$ ipython --no-banner

In [1]: import numpy as np

In [2]: from numpy import linalg as LA

In [3]: np.set_printoptions(precision=3, suppress=True, linewidth=140)

In [4]: feats = np.load("w.npy")

In [5]: print(feats)
[[-0.9   0.42  0.24]
 [ 3.6  -1.68 -0.96]
 [-0.75  0.35  0.2 ]]

In [6]: x0 = np.array([0, 4, -6])

In [7]: print(feats * x0)
[[-0.    1.68 -1.44]
 [ 0.   -6.72  5.76]
 [-0.    1.4  -1.2 ]]

In [8]: print((feats @ x0).argmax())
0

In [9]: print(np.einsum("ij,j->i", feats, x0))
[ 0.24 -0.96  0.2 ]

In [10]: print(feats @ (2 * x0))
[ 0.48 -1.92  0.4 ]

In [11]: print(feats @ np.eye(3)[0])
[-0.9   3.6  -0.75]

In [12]: print(np.sign((feats @ x0).round(6)))
[ 1. -1.  1.]

In [13]: print(feats @ x0)
[ 0.24 -0.96  0.2 ]

In [14]: print((feats * x0).sum(axis=1))
[ 0.24 -0.96  0.2 ]

In [15]: left, sv, VT = LA.svd(feats)

In [16]: vecs = VT[:(sv > 1e-8).sum()]

In [17]: rng = np.random.default_rng(91)

In [18]: x0 = feats[2] + 2 * feats[1] + rng.integers(2) * np.eye(3)[2]

In [19]: print(x0)
[ 6.45 -3.01 -0.72]

In [20]: print(np.allclose(vecs.T @ vecs @ x0, x0))
False

In [21]: t = np.radians(36)

In [22]: r_ = np.eye(3)

In [23]: r_[2, 2] = r_[0, 0] = np.cos(t)

In [24]: r_[2, 0], r_[0, 2] = -np.sin(t), np.sin(t)

In [25]: print(r_)
[[ 0.809  0.     0.588]
 [ 0.     1.     0.   ]
 [-0.588  0.     0.809]]

In [26]: B = feats @ r_.T

In [27]: print(np.round(LA.det(r_), 3), round(float(np.trace(r_)), 3))
1.0 2.618

In [28]: print(np.allclose(feats @ feats.T, B @ B.T))
True

In [29]: f = np.array([-1, 3])

In [30]: print(np.convolve(feats[0], f))
[ 0.9  -3.12  1.02  0.72]

In [31]: print(np.array([np.convolve(row, f, "same") for row in feats]))
[[ 0.9  -3.12  1.02]
 [-3.6  12.48 -4.08]
 [ 0.75 -2.6   0.85]]

In [32]: left, sv, VT = LA.svd(feats)

In [33]: print(np.argmax(sv[:-1] / (sv[1:] + 1e-6)) + 1)
1

In [34]: print(sv.round(3) + 0)
[4.298 0.    0.   ]

In [35]: B = left[:, :1] @ np.diag(sv[:1]) @ VT[:1]

In [36]: print(LA.matrix_rank(B))
1

In [37]: print(round(float(LA.norm(feats - B) / LA.norm(feats)), 3))
0.0

In [38]: print(B)
[[-0.9   0.42  0.24]
 [ 3.6  -1.68 -0.96]
 [-0.75  0.35  0.2 ]]

In [39]: K = np.array([[0, 3, 0, 3], [1, 3, 2, 3], [0, 5, 0, 5]])

In [40]: W = np.array([[3, 3, 3, 3], [1, 2, 2, 3], [0, 1, 0, 0], [3, 2, 3, 1]])

In [41]: c = np.array([5, 1, 3, 5])

In [42]: H = np.maximum(K @ W + c, 0)

In [43]: print(H)
[[17 13 18 17]
 [20 18 21 20]
 [25 21 28 25]]

In [44]: basis = np.array([[2, 1, 2], [0, 3, 0], [2, 1, 2], [3, 0, 0]])

In [45]: print((H @ basis).round(6).argmax(axis=1))
[0 0 0]

In [46]: rank = LA.matrix_rank(K)

In [47]: print(rank)
2

In [48]: null = LA.svd(K)[2][rank:].T

In [49]: print([int(LA.matrix_rank(K[:i])) for i in range(1, len(K) + 1)])
[1, 2, 2]

In [50]: print(np.round(K @ null, 3) + 0)
[[0. 0.]
 [0. 0.]
 [0. 0.]]

In [51]: print(np.round(null @ null.T, 3) + 0)
[[ 0.8  0.  -0.4  0. ]
 [ 0.   0.5  0.  -0.5]
 [-0.4  0.   0.2  0. ]
 [ 0.  -0.5  0.   0.5]]

In [52]: left, sv, VT = LA.svd(K)

In [53]: vecs = VT[:(sv > 1e-8).sum()]

In [54]: x0 = K[2] + 4 * K[0] + rng.integers(2) * np.eye(4)[1]

In [55]: print(x0)
[ 0. 17.  0. 17.]

In [56]: print(LA.matrix_rank(np.vstack([K, x0])))
2

In [57]: left, sv, VT = LA.svd(K)

In [58]: print(sv.round(3) + 0)
[9.333 1.976 0.   ]

In [59]: print(np.argmax(sv[:-1] / (sv[1:] + 1e-6)) + 1)
2

In [60]: B = left[:, :2] @ np.diag(sv[:2]) @ VT[:2]

In [61]: print(LA.matrix_rank(K, rtol=0.05))
2

In [62]: print(np.round(np.abs(K - B).max(), 3))
0.0

In [63]: print(LA.matrix_rank(B))
2
